$ python -q
>>> import numpy as np
>>> import numpy.linalg as la
>>> np.set_printoptions(precision=2, suppress=True, linewidth=140, sign=" ")
>>> rnd = lambda a: np.round(a, 2) + 0
>>> E = np.load("m.npy")
>>> print(E)
[[ 0.  0.  0.  3.]
 [ 0.  0.  1.  1.]
 [ 0.  1.  0.  0.]
 [ 3.  1.  0.  0.]]
>>> # symmetric, so the eigenvalues are real
>>> vals, V = la.eigh(E)
>>> x0 = np.array([-2, 0, -3, 1])
>>> rnd(V * np.maximum(vals, 0) @ V.T)
array([[ 1.46,  0.36,  0.  ,  1.5 ],
       [ 0.36,  0.61,  0.5 ,  0.5 ],
       [ 0.  ,  0.5 ,  0.49,  0.12],
       [ 1.5 ,  0.5 ,  0.12,  1.58]])
>>> rnd(x0 @ E @ x0 / (x0 @ x0)), rnd(vals[0]), rnd(vals[-1])
(np.float64(-0.86), np.float64(-3.18), np.float64(3.18))
>>> rnd(np.abs(la.eigvals(E)).max())
np.float64(3.18)
>>> print(rnd(la.det(E)))
9.0
>>> np.allclose(E @ E.T, E.T @ E)
True
>>> la.determinant(E)
Traceback (most recent call last):
  File "<python-input-14>", line 1, in <module>
    la.determinant(E)
    ^^^^^^^^^^^^^^
AttributeError: module 'numpy.linalg' has no attribute 'determinant'
>>> rnd(la.matrix_power(E, 4))
array([[  90.,   33.,    0.,    0.],
       [  33.,   13.,    0.,    0.],
       [   0.,    0.,    2.,   11.],
       [   0.,    0.,   11.,  101.]])
>>> E @ E
array([[  9.,   3.,   0.,   0.],
       [  3.,   2.,   0.,   0.],
       [  0.,   0.,   1.,   1.],
       [  0.,   0.,   1.,  10.]])
>>> (E + E.T) / 2
array([[ 0.,  0.,  0.,  3.],
       [ 0.,  0.,  1.,  1.],
       [ 0.,  1.,  0.,  0.],
       [ 3.,  1.,  0.,  0.]])
>>> np.trace(E)
np.float64(0.0)
>>> (E - E.T) / 2
array([[ 0.,  0.,  0.,  0.],
       [ 0.,  0.,  0.,  0.],
       [ 0.,  0.,  0.,  0.],
       [ 0.,  0.,  0.,  0.]])
>>> rng = np.random.default_rng(6591)
>>> B = E + rng.integers(-2, 3, (4, 2)) @ rng.integers(-2, 3, (2, 4))
>>> print(B)
[[ 2. -5.  0. -3.]
 [ 2. -5.  1. -5.]
 [ 2. -4.  0. -6.]
 [ 7.  3.  4.  4.]]
>>> rnd(la.svd(B - E, compute_uv=False))
array([ 14.42,   6.24,   0.  ,   0.  ])
>>> B - E
array([[ 2., -5.,  0., -6.],
       [ 2., -5.,  0., -6.],
       [ 2., -5.,  0., -6.],
       [ 4.,  2.,  4.,  4.]])
>>> M = np.load("data.npy")
>>> rnd(M)
array([[ 0.3 ,  0.  ,  0.3 ,  0.1 ,  0.  ,  0.  ,  0.3 ],
       [ 0.17,  0.25,  0.17,  0.17,  0.08,  0.  ,  0.17],
       [ 0.25,  0.08,  0.08,  0.25,  0.08,  0.17,  0.08],
       [ 0.18,  0.  ,  0.  ,  0.36,  0.  ,  0.27,  0.18],
       [ 0.12,  0.25,  0.25,  0.  ,  0.12,  0.  ,  0.25],
       [ 0.5 ,  0.  ,  0.  ,  0.  ,  0.  ,  0.33,  0.17],
       [ 0.22,  0.11,  0.  ,  0.  ,  0.22,  0.11,  0.33]])
>>> # rows sum to 1
>>> lab = rng.permutation(7)
>>> B = M[:, lab] * rng.choice([-1, 1], 7)
>>> rnd(B)
array([[ 0.  ,  0.3 ,  0.  ,  0.  , -0.1 , -0.3 , -0.3 ],
       [ 0.  ,  0.17, -0.25,  0.08, -0.17, -0.17, -0.17],
       [ 0.17,  0.25, -0.08,  0.08, -0.25, -0.08, -0.08],
       [ 0.27,  0.18,  0.  ,  0.  , -0.36,  0.  , -0.18],
       [ 0.  ,  0.12, -0.25,  0.12,  0.  , -0.25, -0.25],
       [ 0.33,  0.5 ,  0.  ,  0.  ,  0.  ,  0.  , -0.17],
       [ 0.11,  0.22, -0.11,  0.22,  0.  ,  0.  , -0.33]])
>>> left, _, Vh = la.svd(M.T @ B)
>>> lab
array([ 5,  0,  1,  4,  3,  2,  6])
>>> rnd(la.lstsq(M, B)[0])
array([[ 0.,  1.,  0.,  0.,  0.,  0.,  0.],
       [ 0.,  0., -1.,  0.,  0.,  0.,  0.],
       [ 0.,  0.,  0.,  0.,  0., -1.,  0.],
       [ 0.,  0.,  0.,  0., -1.,  0.,  0.],
       [ 0.,  0.,  0.,  1.,  0.,  0.,  0.],
       [ 1.,  0.,  0.,  0.,  0.,  0.,  0.],
       [ 0.,  0.,  0.,  0.,  0.,  0., -1.]])
>>> u = np.array([2, 0, 0, 0, 2, 1, 0])
>>> B = M + np.outer(u, np.eye(7)[2])
>>> print(rnd(B))
[[ 0.3   0.    2.3   0.1   0.    0.    0.3 ]
 [ 0.17  0.25  0.17  0.17  0.08  0.    0.17]
 [ 0.25  0.08  0.08  0.25  0.08  0.17  0.08]
 [ 0.18  0.    0.    0.36  0.    0.27  0.18]
 [ 0.12  0.25  2.25  0.    0.12  0.    0.25]
 [ 0.5   0.    1.    0.    0.    0.33  0.17]
 [ 0.22  0.11  0.    0.    0.22  0.11  0.33]]
>>> rnd(la.det(B) / la.det(M)), rnd(1 + la.solve(M, u)[2])
(np.float64(12.46), np.float64(12.46))
>>> la.matrix_rank(B)
np.int64(7)
>>> rnd(B.mean(axis=0))
array([ 0.25,  0.1 ,  0.83,  0.13,  0.07,  0.13,  0.21])
>>> la.rank(B)
Traceback (most recent call last):
  File "<python-input-40>", line 1, in <module>
    la.rank(B)
    ^^^^^^^
AttributeError: module 'numpy.linalg' has no attribute 'rank'
>>> rnd(B - B[0])
array([[ 0.  ,  0.  ,  0.  ,  0.  ,  0.  ,  0.  ,  0.  ],
       [-0.13,  0.25, -2.13,  0.07,  0.08,  0.  , -0.13],
       [-0.05,  0.08, -2.22,  0.15,  0.08,  0.17, -0.22],
       [-0.12,  0.  , -2.3 ,  0.26,  0.  ,  0.27, -0.12],
       [-0.18,  0.25, -0.05, -0.1 ,  0.12,  0.  , -0.05],
       [ 0.2 ,  0.  , -1.3 , -0.1 ,  0.  ,  0.33, -0.13],
       [-0.08,  0.11, -2.3 , -0.1 ,  0.22,  0.11,  0.03]])
>>> rnd(la.norm(B))
np.float64(3.6)
>>> np.count_nonzero(B)
np.int64(35)
>>> np.unravel_index(np.abs(B).argmax(), B.shape)
(np.int64(0), np.int64(2))
>>> rnd(B.sum(axis=1))
array([ 3.,  1.,  1.,  1.,  3.,  2.,  1.])
